$ python3 -q
>>> import numpy as np
>>> np.set_printoptions(precision=2, suppress=True, linewidth=100)
>>> X = np.load("case15.npy")
>>> X
array([[ 1.  ,  0.  ,  0.  ,  0.  ,  0.  ],
       [ 0.  ,  1.  ,  0.  ,  0.  ,  0.  ],
       [ 0.  ,  0.  ,  1.  ,  0.  ,  0.  ],
       [ 0.  ,  0.  ,  0.  , -0.71,  0.71],
       [ 0.  ,  0.  ,  0.  , -0.71, -0.71]])
>>> Y = np.linalg.inv(X)
>>> np.linalg.inv(Y)
array([[ 1.  ,  0.  ,  0.  ,  0.  ,  0.  ],
       [ 0.  ,  1.  ,  0.  ,  0.  ,  0.  ],
       [ 0.  ,  0.  ,  1.  ,  0.  ,  0.  ],
       [ 0.  ,  0.  ,  0.  , -0.71,  0.71],
       [-0.  , -0.  , -0.  , -0.71, -0.71]])
>>> (np.abs(Y) > 1e-9).astype(int)
array([[1, 0, 0, 0, 0],
       [0, 1, 0, 0, 0],
       [0, 0, 1, 0, 0],
       [0, 0, 0, 1, 1],
       [0, 0, 0, 1, 1]])
>>> x = np.array([-3, 0, 2, -1, -1])
>>> np.sort(np.abs(np.degrees(np.angle(np.linalg.eigvals(X)))))
array([  0.,   0.,   0., 135., 135.])
>>> np.abs(np.linalg.eigvals(X))
array([1., 1., 1., 1., 1.])
>>> X.T @ (X @ x)
array([-3.,  0.,  2., -1., -1.])
>>> (X != 0).astype(int)
array([[1, 0, 0, 0, 0],
       [0, 1, 0, 0, 0],
       [0, 0, 1, 0, 0],
       [0, 0, 0, 1, 1],
       [0, 0, 0, 1, 1]])
>>> np.flatnonzero(np.linalg.matrix_power((X != 0) + (X.T != 0) + np.eye(5), 5)[1])
array([1])
>>> np.sort(np.linalg.eigvals(X).real)
array([-0.71, -0.71,  1.  ,  1.  ,  1.  ])
>>> np.poly(X)
array([ 1.  , -1.59, -0.24,  0.24,  1.59, -1.  ])
>>> round(np.linalg.det(2 * X), 2), round(float(np.linalg.det(X)), 2)
(np.float64(32.0), 1.0)
>>> np.round(np.linalg.det(X[::-1]), 2)
np.float64(1.0)
>>> np.einsum("ij,ji->", X, X)
np.float64(3.0)
>>> np.round(np.linalg.eigvals(X).sum().real, 2)
np.float64(1.59)
>>> O = X.astype(float).copy()
>>> for j in range(5):
...     O[:, j] -= O[:, :j] @ (O[:, :j].T @ O[:, j])
...     O[:, j] /= np.linalg.norm(O[:, j])
... 
>>> O
array([[ 1.  ,  0.  ,  0.  ,  0.  ,  0.  ],
       [ 0.  ,  1.  ,  0.  ,  0.  ,  0.  ],
       [ 0.  ,  0.  ,  1.  ,  0.  ,  0.  ],
       [ 0.  ,  0.  ,  0.  , -0.71,  0.71],
       [ 0.  ,  0.  ,  0.  , -0.71, -0.71]])
>>> np.round(O.T @ X, 2) + 0
array([[1., 0., 0., 0., 0.],
       [0., 1., 0., 0., 0.],
       [0., 0., 1., 0., 0.],
       [0., 0., 0., 1., 0.],
       [0., 0., 0., 0., 1.]])
>>> F = np.load("data.npy")
>>> F
array([[4, 5, 7, 7],
       [9, 9, 6, 6],
       [1, 5, 9, 3],
       [7, 7, 1, 2],
       [2, 5, 4, 3],
       [9, 7, 9, 2],
       [1, 5, 9, 3]])
>>> O, evecs = np.linalg.qr(F[:, :3])[0], np.linalg.qr(F[:, 3:])[0]
>>> sig = np.linalg.svd(O.T @ evecs, compute_uv=False)
>>> (sig > 0.9).sum()
np.int64(1)
>>> sig
array([0.9])
>>> proj = F @ np.linalg.solve(F.T @ F, F.T)
>>> np.linalg.matrix_rank(np.eye(7) - proj)
np.int64(3)
>>> np.diag(proj)
array([0.79, 0.46, 0.44, 0.64, 0.31, 0.92, 0.44])
>>> Y = F / np.linalg.norm(F, axis=1, keepdims=True)
>>> gram = Y @ Y.T
>>> np.argwhere(np.triu(np.abs(gram) > 0.95, 1))
array([[2, 6]])
>>> gram
array([[1.  , 0.91, 0.89, 0.7 , 0.95, 0.86, 0.89],
       [0.91, 1.  , 0.76, 0.93, 0.93, 0.94, 0.76],
       [0.89, 0.76, 1.  , 0.52, 0.91, 0.83, 1.  ],
       [0.7 , 0.93, 0.52, 1.  , 0.79, 0.84, 0.52],
       [0.95, 0.93, 0.91, 0.79, 1.  , 0.88, 0.91],
       [0.86, 0.94, 0.83, 0.84, 0.88, 1.  , 0.83],
       [0.89, 0.76, 1.  , 0.52, 0.91, 0.83, 1.  ]])
>>> (np.abs(gram) > 0.9).astype(int)
array([[1, 1, 0, 0, 1, 0, 0],
       [1, 1, 0, 1, 1, 1, 0],
       [0, 0, 1, 0, 1, 0, 1],
       [0, 1, 0, 1, 0, 0, 0],
       [1, 1, 1, 0, 1, 0, 1],
       [0, 1, 0, 0, 0, 1, 0],
       [0, 0, 1, 0, 1, 0, 1]])
>>> np.linalg.norm(Y, axis=1)
array([1., 1., 1., 1., 1., 1., 1.])
>>> (X + X.T) / 2
array([[ 1.  ,  0.  ,  0.  ,  0.  ,  0.  ],
       [ 0.  ,  1.  ,  0.  ,  0.  ,  0.  ],
       [ 0.  ,  0.  ,  1.  ,  0.  ,  0.  ],
       [ 0.  ,  0.  ,  0.  , -0.71,  0.  ],
       [ 0.  ,  0.  ,  0.  ,  0.  , -0.71]])
>>> round(float(np.trace(X)), 2)
1.59
>>> (X - X.T) / 2
array([[ 0.  ,  0.  ,  0.  ,  0.  ,  0.  ],
       [ 0.  ,  0.  ,  0.  ,  0.  ,  0.  ],
       [ 0.  ,  0.  ,  0.  ,  0.  ,  0.  ],
       [ 0.  ,  0.  ,  0.  ,  0.  ,  0.71],
       [ 0.  ,  0.  ,  0.  , -0.71,  0.  ]])
>>> Y = np.c_[F[:, :3] @ np.array([[1, 2, 0], [-1, 2, 1], [3, -3, 2]]), np.array([0, 3, -5, -5, 0, 2, 3])]
>>> Y
array([[ 20,  -3,  19,   0],
       [ 18,  18,  21,   3],
       [ 23, -15,  23,  -5],
       [  3,  25,   9,  -5],
       [  9,   2,  13,   0],
       [ 29,   5,  25,   2],
       [ 23, -15,  23,   3]])
>>> np.linalg.matrix_rank(Y)
np.int64(4)
>>> W0 = np.loadtxt("a.csv", delimiter=",")
>>> W0
array([[ 0.24, -0.05, -0.14,  0.14,  0.24, -0.05, -0.24, -0.14, -0.05, -0.05],
       [-0.05,  0.01,  0.03, -0.03, -0.05,  0.01,  0.05,  0.03,  0.01,  0.01],
       [-0.14,  0.03,  0.08, -0.08, -0.14,  0.03,  0.14,  0.08,  0.03,  0.03],
       [ 0.14, -0.03, -0.08,  0.08,  0.14, -0.03, -0.14, -0.08, -0.03, -0.03],
       [ 0.24, -0.05, -0.14,  0.14,  0.24, -0.05, -0.24, -0.14, -0.05, -0.05],
       [-0.05,  0.01,  0.03, -0.03, -0.05,  0.01,  0.05,  0.03,  0.01,  0.01],
       [-0.24,  0.05,  0.14, -0.14, -0.24,  0.05,  0.24,  0.14,  0.05,  0.05],
       [-0.14,  0.03,  0.08, -0.08, -0.14,  0.03,  0.14,  0.08,  0.03,  0.03],
       [-0.05,  0.01,  0.03, -0.03, -0.05,  0.01,  0.05,  0.03,  0.01,  0.01],
       [-0.05,  0.01,  0.03, -0.03, -0.05,  0.01,  0.05,  0.03,  0.01,  0.01]])
>>> W1 = np.array([[2, 1],
...     [-3, -2],
...     [1, -3],
...     [3, -3],
...     [3, 1],
...     [-1, 2],
...     [3, -3],
...     [3, 1],
...     [-2, -2],
...     [-1, -1]])
>>> c = np.array([2, 9])
>>> act = np.maximum(W0 @ W1 + c, 0)
>>> np.linalg.matrix_rank(act)
np.int64(2)
>>> act
array([[ 2.66, 10.18],
       [ 1.87,  8.76],
       [ 1.6 ,  8.29],
       [ 2.4 ,  9.71],
       [ 2.66, 10.18],
       [ 1.87,  8.76],
       [ 1.34,  7.82],
       [ 1.6 ,  8.29],
       [ 1.87,  8.76],
       [ 1.87,  8.76]])
>>> (act > 0).astype(int)
array([[1, 1],
       [1, 1],
       [1, 1],
       [1, 1],
       [1, 1],
       [1, 1],
       [1, 1],
       [1, 1],
       [1, 1],
       [1, 1]])
>>> basis = np.array([[1, 0, 1], [2, 0, 1]])
>>> act @ basis
array([[23.02,  0.  , 12.84],
       [19.4 ,  0.  , 10.63],
       [18.19,  0.  ,  9.9 ],
       [21.81,  0.  , 12.1 ],
       [23.02,  0.  , 12.84],
       [19.4 ,  0.  , 10.63],
       [16.98,  0.  ,  9.16],
       [18.19,  0.  ,  9.9 ],
       [19.4 ,  0.  , 10.63],
       [19.4 ,  0.  , 10.63]])
>>> W1 @ basis
array([[ 4,  0,  3],
       [-7,  0, -5],
       [-5,  0, -2],
       [-3,  0,  0],
       [ 5,  0,  4],
       [ 3,  0,  1],
       [-3,  0,  0],
       [ 5,  0,  4],
       [-6,  0, -4],
       [-3,  0, -2]])
>>> Uu, sig, vt = np.linalg.svd(W0)
>>> evecs = vt[:(sig > 1e-8).sum()]
>>> rng = np.random.default_rng(47)
>>> x = W0[8] + -1 * W0[6] + rng.integers(2) * np.eye(10)[3]
>>> x
array([ 0.19, -0.04, -0.11,  0.11,  0.19, -0.04, -0.19, -0.11, -0.04, -0.04])
>>> np.allclose(evecs.T @ evecs @ x, x)
True
>>> evecs.T @ evecs
array([[ 0.24, -0.05, -0.14,  0.14,  0.24, -0.05, -0.24, -0.14, -0.05, -0.05],
       [-0.05,  0.01,  0.03, -0.03, -0.05,  0.01,  0.05,  0.03,  0.01,  0.01],
       [-0.14,  0.03,  0.08, -0.08, -0.14,  0.03,  0.14,  0.08,  0.03,  0.03],
       [ 0.14, -0.03, -0.08,  0.08,  0.14, -0.03, -0.14, -0.08, -0.03, -0.03],
       [ 0.24, -0.05, -0.14,  0.14,  0.24, -0.05, -0.24, -0.14, -0.05, -0.05],
       [-0.05,  0.01,  0.03, -0.03, -0.05,  0.01,  0.05,  0.03,  0.01,  0.01],
       [-0.24,  0.05,  0.14, -0.14, -0.24,  0.05,  0.24,  0.14,  0.05,  0.05],
       [-0.14,  0.03,  0.08, -0.08, -0.14,  0.03,  0.14,  0.08,  0.03,  0.03],
       [-0.05,  0.01,  0.03, -0.03, -0.05,  0.01,  0.05,  0.03,  0.01,  0.01],
       [-0.05,  0.01,  0.03, -0.03, -0.05,  0.01,  0.05,  0.03,  0.01,  0.01]])
